$ python -q
>>> import numpy as np
>>> import numpy.linalg as la
>>> np.set_printoptions(precision=3, suppress=True, linewidth=160)
>>> mat = np.load("w.npy")
>>> print(mat)
[[-2.036  3.325  1.321 -3.036 -0.949]
 [-1.504 -0.338  0.191 -2.874  1.655]
 [-0.681 -1.564 -0.479 -2.499  2.258]
 [-2.501  1.542 -2.997  3.449 -4.441]
 [ 0.288 -1.569  2.485 -6.373  5.187]
 [ 0.582 -1.949  1.271 -2.502  3.79 ]
 [-0.604 -0.946  0.369 -2.924  3.137]
 [-1.073  0.33  -3.216  4.725 -3.872]
 [-0.961 -1.439 -0.192 -2.904  2.845]
 [ 2.33   0.172  2.977 -1.181  0.031]
 [-0.62   1.285 -2.468  6.315 -5.559]
 [-1.392  0.171 -0.055 -2.706  1.63 ]
 [-0.67   1.778  1.944 -3.766  0.583]
 [-0.885  1.677  1.528 -5.38   1.302]
 [-0.881  1.357 -3.836  5.865 -5.297]
 [-0.278 -0.335 -4.194  8.541 -6.302]
 [ 3.175 -0.682  4.734 -4.842  4.977]
 [-2.953  1.865 -1.472 -0.161 -2.374]
 [-1.921  1.971 -0.079 -0.273 -2.238]
 [-1.985 -0.903 -2.439  0.149 -0.782]
 [-1.487  1.306 -3.511  4.786 -4.916]
 [-2.225  1.595 -3.104  3.109 -4.062]
 [-0.966  1.895 -1.397  2.348 -3.823]
 [ 1.563  0.384  2.663 -0.944  0.514]
 [ 0.014 -0.927 -1.537  3.09  -1.346]
 [ 2.702 -1.352  3.588 -3.529  4.421]
 [-1.52  -0.709 -3.891  5.971 -3.897]
 [ 1.291 -2.263  0.72  -0.991  3.211]
 [ 0.604 -1.087  0.116  0.348  0.904]
 [ 2.399 -0.51   2.101 -0.548  1.626]
 [-1.34  -0.569 -3.859  5.379 -3.842]
 [ 1.061 -1.368  4.089 -6.571  5.536]
 [-1.584  0.305 -4.933  7.981 -6.708]
 [-0.099  1.412  0.401 -0.434 -0.985]
 [ 1.976 -2.054  0.829  1.967  1.597]
 [ 0.92  -0.966  0.268  2.174  0.991]
 [-0.206 -0.079  3.582 -8.459  5.747]
 [ 0.332 -0.213  0.083  1.276 -0.939]
 [ 2.042 -2.081  0.652  1.112  2.032]
 [ 1.742  0.851  2.542 -1.533 -0.034]
 [ 1.138 -1.015  1.183 -0.135  1.46 ]]
>>> z = mat[:, 3] > np.median(mat[:, 3])
>>> f = mat[z].mean(axis=0) - mat[~z].mean(axis=0)
>>> print(z.astype(int))
[0 0 0 1 0 0 0 1 0 0 1 0 0 0 1 1 0 1 0 1 1 1 1 0 1 0 1 0 1 0 1 0 1 0 1 1 0 1 1 0 1]
>>> print(f)
[-0.913  0.141 -3.686  6.475 -4.666]
>>> U, sigma, vt = la.svd(mat, full_matrices=False)
>>> print(U.shape, sigma.shape, vt.shape)
(41, 5) (5,) (5, 5)
>>> print(np.round(U.T @ mat @ vt.T, 3) + 0)
[[36.476  0.     0.     0.     0.   ]
 [ 0.    12.801  0.     0.     0.   ]
 [ 0.     0.     8.919  0.     0.   ]
 [ 0.     0.     0.     1.928  0.   ]
 [ 0.     0.     0.     0.     1.649]]
>>> print(np.round(vt @ vt.T, 3) + 0)
[[1. 0. 0. 0. 0.]
 [0. 1. 0. 0. 0.]
 [0. 0. 1. 0. 0.]
 [0. 0. 0. 1. 0.]
 [0. 0. 0. 0. 1.]]
>>> print(np.abs(vt[0]))
[0.141 0.086 0.41  0.681 0.584]
>>> print(round(float(np.sqrt((sigma ** 2).sum())), 3), np.round(la.norm(mat), 3))
39.753 39.753
>>> M = np.load("case8.npy")
>>> print(M)
[[ 1. -1. -3. -1. -3. -1.  3. -2.  0. -2.  0.  0.]
 [ 2.  0. -1.  0.  3.  0. -2.  3.  1.  1.  0.  0.]
 [ 2.  3.  2.  3. -1.  1.  0.  2.  0. -2.  0.  0.]
 [-1.  3. -3.  0.  1.  3.  3.  3. -3.  3.  0.  0.]
 [-2.  2. -2.  1.  1. -3.  0. -1. -3. -1.  0.  0.]
 [ 0.  0. -3. -3. -3.  0.  0.  3. -2.  1.  0.  0.]
 [ 2. -1. -1. -1.  1.  3.  3.  0. -1.  1.  0.  0.]
 [ 3.  1.  2. -2. -1. -1. -1. -3.  2. -1.  0.  0.]
 [ 1.  0.  1. -1.  3.  2. -3. -3. -2. -2.  0.  0.]
 [ 1. -1. -3.  3. -3.  0. -2. -3.  2.  1.  0.  0.]
 [ 0.  0.  0.  0.  0.  0.  0.  0.  0.  0. -2.  2.]
 [ 0.  0.  0.  0.  0.  0.  0.  0.  0.  0.  3.  1.]]
>>> out = la.inv(M)
>>> print(np.round(la.inv(out), 3) + 0)
[[ 1. -1. -3. -1. -3. -1.  3. -2.  0. -2.  0.  0.]
 [ 2.  0. -1.  0.  3.  0. -2.  3.  1.  1.  0.  0.]
 [ 2.  3.  2.  3. -1.  1.  0.  2.  0. -2.  0.  0.]
 [-1.  3. -3.  0.  1.  3.  3.  3. -3.  3.  0.  0.]
 [-2.  2. -2.  1.  1. -3.  0. -1. -3. -1.  0.  0.]
 [ 0.  0. -3. -3. -3.  0.  0.  3. -2.  1.  0.  0.]
 [ 2. -1. -1. -1.  1.  3.  3.  0. -1.  1.  0.  0.]
 [ 3.  1.  2. -2. -1. -1. -1. -3.  2. -1.  0.  0.]
 [ 1.  0.  1. -1.  3.  2. -3. -3. -2. -2.  0.  0.]
 [ 1. -1. -3.  3. -3.  0. -2. -3.  2.  1.  0.  0.]
 [ 0.  0.  0.  0.  0.  0.  0.  0.  0.  0. -2.  2.]
 [ 0.  0.  0.  0.  0.  0.  0.  0.  0.  0.  3.  1.]]
>>> print(round(float(la.slogdet(M)[0]), 3))
1.0
>>> print(round(float(la.cond(M)), 3))
11.28
>>> print((np.abs(out) > 1e-9).astype(int))
[[1 1 1 1 1 1 1 1 1 1 0 0]
 [1 1 1 1 1 1 1 1 1 1 0 0]
 [1 1 1 1 1 1 1 1 1 1 0 0]
 [1 1 1 1 1 1 1 1 1 1 0 0]
 [1 1 1 1 1 1 1 1 1 1 0 0]
 [1 1 1 1 1 1 1 1 1 1 0 0]
 [1 1 1 1 1 1 1 1 1 1 0 0]
 [1 1 1 1 1 1 1 1 1 1 0 0]
 [1 1 1 1 1 1 1 1 1 1 0 0]
 [1 1 1 1 1 1 1 1 1 1 0 0]
 [0 0 0 0 0 0 0 0 0 0 1 1]
 [0 0 0 0 0 0 0 0 0 0 1 1]]
>>> print(np.allclose(out, M.T))
False
>>> print(round(la.det(M) * la.det(out), 3))
1.0
>>> out = M / np.sqrt((M ** 2).mean(axis=1, keepdims=True))
>>> print(la.norm(out, axis=1))
[3.464 3.464 3.464 3.464 3.464 3.464 3.464 3.464 3.464 3.464 3.464 3.464]
>>> feats = np.loadtxt("data.csv", delimiter=",")
>>> print(feats)
[[ 1.569  7.756 -1.907  3.962 -4.029 -2.751 -0.179  4.278  3.791 -7.016 -1.429]
 [ 0.32   7.003  0.269  6.65  -2.611 -1.457 -0.235  5.73   1.492 -5.744 -2.921]
 [-3.536  1.631 -0.634 -1.479  2.199  0.011  2.973  0.023  0.103  1.48   4.345]
 [-0.362  8.298 -2.294  4.063 -2.37  -3.034  0.116  4.797  1.02  -5.834 -1.909]
 [-5.851  0.235 -6.116  0.005 -2.107 -0.091 -0.243 -1.015  6.646 -2.342 -2.425]
 [-3.437  1.919 -0.483 -1.374  3.764  0.706  2.289 -3.071 -0.004  0.132  3.039]
 [-4.915  0.183 -2.572  0.85   1.791 -1.457  1.385 -2.929  0.349  2.08   5.29 ]
 [-3.774  2.037  0.127 -1.948  1.037  0.816  2.442 -2.216 -0.89   3.111  5.198]
 [ 1.845  7.094 -2.598  6.658 -1.226 -2.542  0.284  6.134  0.078 -5.422 -2.459]
 [-1.784 -0.464 -3.245 -1.703  2.667  0.546  0.532 -1.35  -0.275  1.8    4.341]
 [ 0.374  7.836 -3.788  6.639 -1.68  -3.865 -0.074  5.018  1.998 -5.632 -1.224]
 [-4.92   0.208 -5.105  3.881 -4.689 -0.646  0.832  0.478  4.892 -3.366 -4.292]]
>>> proj = feats @ la.solve(feats.T @ feats, feats.T)
>>> print(np.allclose(proj @ proj, proj))
True
>>> print(np.round(la.eigvalsh(proj), 3) + 0)
[0. 1. 1. 1. 1. 1. 1. 1. 1. 1. 1. 1.]
>>> print(la.matrix_rank(feats))
11
>>> print(np.unravel_index(np.abs(feats).argmax(), feats.shape))
(np.int64(3), np.int64(1))
>>> print(feats.sum(axis=0))
[-24.471  43.736 -28.346  26.204  -7.254 -13.764  10.122  15.877  19.2   -26.753   5.554]
>>> print(np.count_nonzero(feats))
132
>>> print(np.abs(feats).max())
8.298
>>> out = np.c_[mat[:, :4] @ np.array([[6, 4, 7, 2], [0, 9, -9, -8], [-2, -4, -9, 1], [-5, 2, 8, 5]]), np.array([-4, -1, -3, 5, -3, -3, 5, 5, 2, 0, 1, -3, 5, 5, 3, -2, -3, 1, 5, 5, -4, -1, -4, -1, -5, -1, -1, -3, 1, -3, 4, -2, -5, 4, 0, -5, 2, 1, -1, 2, 5])]
>>> print(out)
[[   0.322   10.425  -80.354  -44.531   -4.   ]
 [   4.964  -15.57   -32.197  -14.483   -1.   ]
 [   9.367  -19.882   -6.372   -1.824   -3.   ]
 [ -26.257   22.76    23.18    -3.09     5.   ]
 [  28.623  -35.655  -57.212  -16.252   -3.   ]
 [  13.46   -25.301   -9.84     5.517   -3.   ]
 [  10.258  -18.254  -22.427   -7.891    5.   ]
 [ -23.631   20.992   56.263   15.623    5.   ]
 [   9.138  -21.835  -15.28    -5.122    2.   ]
 [  13.931   -3.402  -21.479    0.356    0.   ]
 [ -30.359   31.587   56.827   17.587    1.   ]
 [   5.288   -9.221  -32.436  -17.737   -3.   ]
 [  10.922   -1.986  -68.316  -32.45     5.   ]
 [  18.534   -5.319  -78.08   -40.558    5.   ]
 [ -26.939   35.763   63.064   12.871    3.   ]
 [ -35.985   29.731  107.143   40.635   -2.   ]
 [  33.792  -22.058  -52.979   -7.67    -3.   ]
 [ -13.969   10.539  -25.496  -23.103    1.   ]
 [ -10.003    9.825  -32.659  -21.054    5.   ]
 [  -7.777   -6.013   17.375    1.56     5.   ]
 [ -25.83    29.422   47.724    6.997   -4.   ]
 [ -22.687   24.089   22.878   -4.769   -1.   ]
 [ -14.742   23.475    7.54    -6.749   -4.   ]
 [   8.772   -2.832  -24.034   -2.003   -1.   ]
 [ -12.292    4.041   46.994   21.357   -5.   ]
 [  26.681  -22.77   -29.442    2.163   -1.   ]
 [ -31.193   15.045   78.528   28.596   -1.   ]
 [  11.261  -20.065   14.996   16.451   -3.   ]
 [   1.652   -7.135   15.751   11.76     1.   ]
 [  12.932   -4.494   -1.91     8.239   -3.   ]
 [ -27.217   15.713   73.504   24.908    4.   ]
 [  31.043  -37.566  -69.63   -15.7     -2.   ]
 [ -39.543   32.103   94.412   29.364   -5.   ]
 [   0.774    9.84   -20.482  -13.263    4.   ]
 [   0.363   -9.964   40.593   31.048    0.   ]
 [  -5.886   -1.738   30.114   20.706   -5.   ]
 [  33.895  -32.781 -100.641  -38.493    2.   ]
 [  -4.554    1.631   13.702    8.831    1.   ]
 [   5.388  -10.945   36.051   26.944   -1.   ]
 [  13.033    1.393  -30.607   -8.447    2.   ]
 [   5.137   -9.585    5.374   10.904    5.   ]]
>>> print(la.matrix_rank(out))
5
>>> m1 = np.loadtxt("layer18.csv", delimiter=",")
>>> print(m1)
[[ 0.993 -0.052 -0.052 -0.007 -0.022 -0.037 -0.022 -0.052 -0.037 -0.052 -0.007 -0.007]
 [-0.052  0.634 -0.366 -0.052 -0.157 -0.261 -0.157 -0.366 -0.261 -0.366 -0.052 -0.052]
 [-0.052 -0.366  0.634 -0.052 -0.157 -0.261 -0.157 -0.366 -0.261 -0.366 -0.052 -0.052]
 [-0.007 -0.052 -0.052  0.993 -0.022 -0.037 -0.022 -0.052 -0.037 -0.052 -0.007 -0.007]
 [-0.022 -0.157 -0.157 -0.022  0.933 -0.112 -0.067 -0.157 -0.112 -0.157 -0.022 -0.022]
 [-0.037 -0.261 -0.261 -0.037 -0.112  0.813 -0.112 -0.261 -0.187 -0.261 -0.037 -0.037]
 [-0.022 -0.157 -0.157 -0.022 -0.067 -0.112  0.933 -0.157 -0.112 -0.157 -0.022 -0.022]
 [-0.052 -0.366 -0.366 -0.052 -0.157 -0.261 -0.157  0.634 -0.261 -0.366 -0.052 -0.052]
 [-0.037 -0.261 -0.261 -0.037 -0.112 -0.187 -0.112 -0.261  0.813 -0.261 -0.037 -0.037]
 [-0.052 -0.366 -0.366 -0.052 -0.157 -0.261 -0.157 -0.366 -0.261  0.634 -0.052 -0.052]
 [-0.007 -0.052 -0.052 -0.007 -0.022 -0.037 -0.022 -0.052 -0.037 -0.052  0.993 -0.007]
 [-0.007 -0.052 -0.052 -0.007 -0.022 -0.037 -0.022 -0.052 -0.037 -0.052 -0.007  0.993]]
>>> gram = m1.T @ m1
>>> print(la.eigvalsh(gram)[::-1])
[1. 1. 1. 1. 1. 1. 1. 1. 1. 1. 1. 1.]
>>> print(la.matrix_rank(gram))
12
>>> print(gram.round(3) + 0)
[[1. 0. 0. 0. 0. 0. 0. 0. 0. 0. 0. 0.]
 [0. 1. 0. 0. 0. 0. 0. 0. 0. 0. 0. 0.]
 [0. 0. 1. 0. 0. 0. 0. 0. 0. 0. 0. 0.]
 [0. 0. 0. 1. 0. 0. 0. 0. 0. 0. 0. 0.]
 [0. 0. 0. 0. 1. 0. 0. 0. 0. 0. 0. 0.]
 [0. 0. 0. 0. 0. 1. 0. 0. 0. 0. 0. 0.]
 [0. 0. 0. 0. 0. 0. 1. 0. 0. 0. 0. 0.]
 [0. 0. 0. 0. 0. 0. 0. 1. 0. 0. 0. 0.]
 [0. 0. 0. 0. 0. 0. 0. 0. 1. 0. 0. 0.]
 [0. 0. 0. 0. 0. 0. 0. 0. 0. 1. 0. 0.]
 [0. 0. 0. 0. 0. 0. 0. 0. 0. 0. 1. 0.]
 [0. 0. 0. 0. 0. 0. 0. 0. 0. 0. 0. 1.]]
>>> print(np.diag(gram))
[1. 1. 1. 1. 1. 1. 1. 1. 1. 1. 1. 1.]
>>> print(np.trace(gram), (m1 ** 2).sum())
12.0 12.0
>>> print(la.pinv(m1))
[[ 0.993 -0.052 -0.052 -0.007 -0.022 -0.037 -0.022 -0.052 -0.037 -0.052 -0.007 -0.007]
 [-0.052  0.634 -0.366 -0.052 -0.157 -0.261 -0.157 -0.366 -0.261 -0.366 -0.052 -0.052]
 [-0.052 -0.366  0.634 -0.052 -0.157 -0.261 -0.157 -0.366 -0.261 -0.366 -0.052 -0.052]
 [-0.007 -0.052 -0.052  0.993 -0.022 -0.037 -0.022 -0.052 -0.037 -0.052 -0.007 -0.007]
 [-0.022 -0.157 -0.157 -0.022  0.933 -0.112 -0.067 -0.157 -0.112 -0.157 -0.022 -0.022]
 [-0.037 -0.261 -0.261 -0.037 -0.112  0.813 -0.112 -0.261 -0.187 -0.261 -0.037 -0.037]
 [-0.022 -0.157 -0.157 -0.022 -0.067 -0.112  0.933 -0.157 -0.112 -0.157 -0.022 -0.022]
 [-0.052 -0.366 -0.366 -0.052 -0.157 -0.261 -0.157  0.634 -0.261 -0.366 -0.052 -0.052]
 [-0.037 -0.261 -0.261 -0.037 -0.112 -0.187 -0.112 -0.261  0.813 -0.261 -0.037 -0.037]
 [-0.052 -0.366 -0.366 -0.052 -0.157 -0.261 -0.157 -0.366 -0.261  0.634 -0.052 -0.052]
 [-0.007 -0.052 -0.052 -0.007 -0.022 -0.037 -0.022 -0.052 -0.037 -0.052  0.993 -0.007]
 [-0.007 -0.052 -0.052 -0.007 -0.022 -0.037 -0.022 -0.052 -0.037 -0.052 -0.007  0.993]]
>>> print(np.round(m1 @ m1.T, 3) + 0)
[[1. 0. 0. 0. 0. 0. 0. 0. 0. 0. 0. 0.]
 [0. 1. 0. 0. 0. 0. 0. 0. 0. 0. 0. 0.]
 [0. 0. 1. 0. 0. 0. 0. 0. 0. 0. 0. 0.]
 [0. 0. 0. 1. 0. 0. 0. 0. 0. 0. 0. 0.]
 [0. 0. 0. 0. 1. 0. 0. 0. 0. 0. 0. 0.]
 [0. 0. 0. 0. 0. 1. 0. 0. 0. 0. 0. 0.]
 [0. 0. 0. 0. 0. 0. 1. 0. 0. 0. 0. 0.]
 [0. 0. 0. 0. 0. 0. 0. 1. 0. 0. 0. 0.]
 [0. 0. 0. 0. 0. 0. 0. 0. 1. 0. 0. 0.]
 [0. 0. 0. 0. 0. 0. 0. 0. 0. 1. 0. 0.]
 [0. 0. 0. 0. 0. 0. 0. 0. 0. 0. 1. 0.]
 [0. 0. 0. 0. 0. 0. 0. 0. 0. 0. 0. 1.]]
>>> print(round(float(m1[:, 11] @ m1[:, 6]), 3))
-0.0
>>> print(np.round(m1.T @ m1, 3) + 0)
[[1. 0. 0. 0. 0. 0. 0. 0. 0. 0. 0. 0.]
 [0. 1. 0. 0. 0. 0. 0. 0. 0. 0. 0. 0.]
 [0. 0. 1. 0. 0. 0. 0. 0. 0. 0. 0. 0.]
 [0. 0. 0. 1. 0. 0. 0. 0. 0. 0. 0. 0.]
 [0. 0. 0. 0. 1. 0. 0. 0. 0. 0. 0. 0.]
 [0. 0. 0. 0. 0. 1. 0. 0. 0. 0. 0. 0.]
 [0. 0. 0. 0. 0. 0. 1. 0. 0. 0. 0. 0.]
 [0. 0. 0. 0. 0. 0. 0. 1. 0. 0. 0. 0.]
 [0. 0. 0. 0. 0. 0. 0. 0. 1. 0. 0. 0.]
 [0. 0. 0. 0. 0. 0. 0. 0. 0. 1. 0. 0.]
 [0. 0. 0. 0. 0. 0. 0. 0. 0. 0. 1. 0.]
 [0. 0. 0. 0. 0. 0. 0. 0. 0. 0. 0. 1.]]
>>> out = m1 / la.norm(m1, axis=1, keepdims=True)
>>> gram = out @ out.T
>>> print(la.norm(out, axis=1))
[1. 1. 1. 1. 1. 1. 1. 1. 1. 1. 1. 1.]
>>> print((np.abs(gram) > 0.9).astype(int))
[[1 0 0 0 0 0 0 0 0 0 0 0]
 [0 1 0 0 0 0 0 0 0 0 0 0]
 [0 0 1 0 0 0 0 0 0 0 0 0]
 [0 0 0 1 0 0 0 0 0 0 0 0]
 [0 0 0 0 1 0 0 0 0 0 0 0]
 [0 0 0 0 0 1 0 0 0 0 0 0]
 [0 0 0 0 0 0 1 0 0 0 0 0]
 [0 0 0 0 0 0 0 1 0 0 0 0]
 [0 0 0 0 0 0 0 0 1 0 0 0]
 [0 0 0 0 0 0 0 0 0 1 0 0]
 [0 0 0 0 0 0 0 0 0 0 1 0]
 [0 0 0 0 0 0 0 0 0 0 0 1]]
>>> print(np.degrees(np.arccos(np.clip(gram[11, 6], -1, 1))))
90.0
>>> print((gram - 2 * np.eye(12)).round(6).argmax(axis=1))
[1 0 0 0 0 0 0 0 0 0 0 0]
>>> x = np.array([0, -1, -1, 1, 1, -2, 0, -2, 2, 0, -1, 1])
>>> target = m1 @ x
>>> print(target)
[ 0.179  0.254  0.254  1.179  1.537 -1.104  0.537 -0.746  2.896  1.254 -0.821  1.179]
>>> print(np.round(la.solve(m1, target), 3) + 0)
[ 0. -1. -1.  1.  1. -2.  0. -2.  2.  0. -1.  1.]
>>> print(np.round(la.solve(m1, target + m1[:, 9]), 3) + 0)
[ 0. -1. -1.  1.  1. -2.  0. -2.  2.  1. -1.  1.]
